In [1]: import numpy as np

In [2]: np.set_printoptions(suppress=True, linewidth=140)

In [3]: def rd(a):
   ...:     return np.round(a, 2) + 0
   ...: 

In [4]: E = np.loadtxt("m.csv", delimiter=",")

In [5]: print(rd(E))
[[-0.09  0.91 -0.99  2.2  -1.53]
 [-0.56 -0.59 -0.85  1.46  2.34]
 [ 1.97 -2.1   0.12  0.7  -0.45]
 [-2.16 -1.84 -0.09 -0.06 -0.98]
 [ 0.38 -0.18 -2.7  -1.24 -0.17]]

In [6]: q, V = np.linalg.qr(E[:, :2])[0], np.linalg.qr(E[:, 2:])[0]

In [7]: s = np.linalg.svd(q.T @ V, compute_uv=False)

In [8]: print(rd(np.degrees(np.arccos(s.clip(0, 1)))))
[90. 90.]

In [9]: print(rd(s))
[0. 0.]

In [10]: feats = np.loadtxt("a.csv", delimiter=",")

In [11]: print(feats)
[[  6.  -9.   0.  -9.  15.   6.  12.  -9.   9.]
 [ -9.   6.   0.   9. -15.  -6. -12.   9.  -9.]
 [  0.   0.  -3.   0.   0.   0.   0.   0.   0.]
 [ -9.   9.   0.   6. -15.  -6. -12.   9.  -9.]
 [ 15. -15.   0. -15.  22.  10.  20. -15.  15.]
 [  6.  -6.   0.  -6.  10.   1.   8.  -6.   6.]
 [ 12. -12.   0. -12.  20.   8.  13. -12.  12.]
 [ -9.   9.   0.   9. -15.  -6. -12.   6.  -9.]
 [  9.  -9.   0.  -9.  15.   6.  12.  -9.   6.]]

In [12]: print([round(float(np.linalg.det(feats[:i, :i])), 2) + 0 for i in range(1, 10)])
[6.0, -45.0, 135.0, -648.0, 3969.0, -12879.0, 50301.0, -170586.0, 570807.0]

In [13]: print(np.all(np.linalg.eigvalsh(feats) > 0))
False

In [14]: print(rd(np.abs(np.linalg.svd(feats)[2][-1])))
[0.   0.24 0.05 0.28 0.53 0.29 0.44 0.55 0.09]

In [15]: print(np.argsort(-np.linalg.norm(feats, axis=0).round(6), kind="stable")[:3])
[4 6 0]

In [16]: print(np.linalg.matrix_rank(feats, rtol=0.1))
1

In [17]: f = np.array([5, 1, 0])

In [18]: print(np.cross(feats[8, :3], feats[3, :3]))
[-0. -0.  0.]

In [19]: print(np.array([np.convolve(row, f, "same") for row in feats]))
[[-39.  -9. -45.  66.  45.  66. -33.  36.   9.]
 [ 21.   6.  45. -66. -45. -66.  33. -36.  -9.]
 [  0. -15.  -3.   0.   0.   0.   0.   0.   0.]
 [ 36.   9.  30. -69. -45. -66.  33. -36.  -9.]
 [-60. -15. -75.  95.  72. 110. -55.  60.  15.]
 [-24.  -6. -30.  44.  15.  41. -22.  24.   6.]
 [-48. -12. -60.  88.  60.  73. -47.  48.  12.]
 [ 36.   9.  45. -66. -45. -66.  18. -39.  -9.]
 [-36.  -9. -45.  66.  45.  66. -33.  21.   6.]]

In [20]: w, V = np.linalg.eigh(feats)

In [21]: x0 = np.array([2, 0, 0, 0, 0, 2, 2, 0, 1])

In [22]: print(rd(x0 @ feats @ x0 / (x0 @ x0)), rd(w[0]), rd(w[-1]))
30.92 -3.0 87.0

In [23]: print(rd(np.linalg.eigvalsh(feats[1:, 1:])))
[-3. -3. -3. -3. -3. -3. -3. 78.]

In [24]: print(np.abs(feats).sum(axis=1).max(), rd(np.abs(w).max()))
127.0 87.0

In [25]: print((np.sign(V[:, -1].round(6)) == np.sign(V[0, -1].round(6))).astype(int))
[1 0 0 0 1 1 1 0 1]
